$ python -q
>>> import numpy as np
>>> from numpy import linalg as LA
>>> np.set_printoptions(precision=2, suppress=True, linewidth=120)
>>> rnd = lambda a: np.round(a, 2) + 0
>>> A = np.cumsum(np.array([[2, -3, 7],
...     [7, 5, 4],
...     [-3, 5, 1],
...     [6, 4, -7],
...     [5, 6, 5],
...     [-2, -9, 2],
...     [6, -9, -2],
...     [9, 9, 7],
...     [9, 5, -9],
...     [-4, 0, 6],
...     [2, 6, -5],
...     [3, -7, -5],
...     [3, 6, 0],
...     [0, 8, 0],
...     [-7, 3, 9],
...     [4, -4, 2]]), axis=0)
>>> print(A)
[[ 2 -3  7]
 [ 9  2 11]
 [ 6  7 12]
 [12 11  5]
 [17 17 10]
 [15  8 12]
 [21 -1 10]
 [30  8 17]
 [39 13  8]
 [35 13 14]
 [37 19  9]
 [40 12  4]
 [43 18  4]
 [43 26  4]
 [36 29 13]
 [40 25 15]]
>>> W1 = np.array([[1, -1, -2], [0, 1, -1], [-1, 0, 2]])
>>> b = np.array([-2, -1, 1])
>>> act = np.maximum(A @ W1 + b, 0)
>>> print(LA.matrix_rank(act))
2
>>> Z = np.array([[3, 0], [2, 3], [0, 1]])
>>> print(W1 @ Z)
[[ 1 -5]
 [ 2  2]
 [-3  2]]
>>> W0 = np.loadtxt("arr.csv", delimiter=",")
>>> print(W0)
[[ 8. -2.  3.]
 [ 3. -8. -9.]
 [ 5.  6. 12.]]
>>> print(rnd(W0 @ LA.pinv(W0) @ W0))
[[ 8. -2.  3.]
 [ 3. -8. -9.]
 [ 5.  6. 12.]]
>>> print(np.allclose(W0[:-1].T @ LA.lstsq(W0[:-1].T, W0[-1])[0], W0[-1]))
True
>>> print(np.trace(W0))
12.0
>>> print(np.allclose(W0 @ W0.T, W0.T @ W0))
False
>>> print(np.allclose(W0, W0.T))
False
>>> print((W0 + W0.T) / 2)
[[ 8.   0.5  4. ]
 [ 0.5 -8.  -1.5]
 [ 4.  -1.5 12. ]]
>>> print(rnd(np.abs(LA.eigvals(W0)).max()))
13.42
>>> rng = np.random.default_rng(790)
>>> F = np.eye(4, dtype=int)[rng.permutation(4)] * np.array([-2, -1, 2, 1])
>>> print(F)
[[-2  0  0  0]
 [ 0  0  0  1]
 [ 0 -1  0  0]
 [ 0  0  2  0]]
>>> # 2 blocks once reordered
>>> M2 = F / np.sqrt((F ** 2).mean(axis=1, keepdims=True))
>>> print(M2[2])
[ 0. -2.  0.  0.]
>>> print(F - F.mean(axis=1, keepdims=True))
[[-1.5   0.5   0.5   0.5 ]
 [-0.25 -0.25 -0.25  0.75]
 [ 0.25 -0.75  0.25  0.25]
 [-0.5  -0.5   1.5  -0.5 ]]
>>> print(rnd(LA.norm(M2, axis=1)))
[2. 2. 2. 2.]
>>> print(LA.matrix_rank(F - F.mean(axis=1, keepdims=True)))
3
>>> print(LA.matrix_rank(M2) == LA.matrix_rank(F))
True
>>> data = np.maximum(np.array([[0, -2],
...     [1, 0],
...     [0, -1],
...     [0, -2],
...     [0, 2],
...     [0, 2],
...     [0, 2],
...     [-2, 1],
...     [-1, -1],
...     [1, -1],
...     [0, 2],
...     [-1, 2],
...     [-1, -2],
...     [-1, -1],
...     [1, -2],
...     [-2, -1],
...     [2, 2],
...     [0, 2],
...     [0, 2],
...     [0, 2],
...     [-1, 1],
...     [-2, 1],
...     [-2, 1]]) @ np.array([[1, 3, 2], [1, 3, -1]]) + np.array([-4, -2, 3]), 0)
>>> print(data)
[[ 0  0  5]
 [ 0  1  5]
 [ 0  0  4]
 [ 0  0  5]
 [ 0  4  1]
 [ 0  4  1]
 [ 0  4  1]
 [ 0  0  0]
 [ 0  0  2]
 [ 0  0  6]
 [ 0  4  1]
 [ 0  1  0]
 [ 0  0  3]
 [ 0  0  2]
 [ 0  0  7]
 [ 0  0  0]
 [ 0 10  5]
 [ 0  4  1]
 [ 0  4  1]
 [ 0  4  1]
 [ 0  0  0]
 [ 0  0  0]
 [ 0  0  0]]
>>> # row 3 repeats row 0
>>> print(rnd(data @ LA.pinv(data) @ data))
[[ 0.  0.  5.]
 [ 0.  1.  5.]
 [ 0.  0.  4.]
 [ 0.  0.  5.]
 [ 0.  4.  1.]
 [ 0.  4.  1.]
 [ 0.  4.  1.]
 [ 0.  0.  0.]
 [ 0.  0.  2.]
 [ 0.  0.  6.]
 [ 0.  4.  1.]
 [ 0.  1.  0.]
 [ 0.  0.  3.]
 [ 0.  0.  2.]
 [ 0.  0.  7.]
 [ 0.  0.  0.]
 [ 0. 10.  5.]
 [ 0.  4.  1.]
 [ 0.  4.  1.]
 [ 0.  4.  1.]
 [ 0.  0.  0.]
 [ 0.  0.  0.]
 [ 0.  0.  0.]]
>>> print(np.unique(data.round(6), axis=0).shape)
(11, 3)
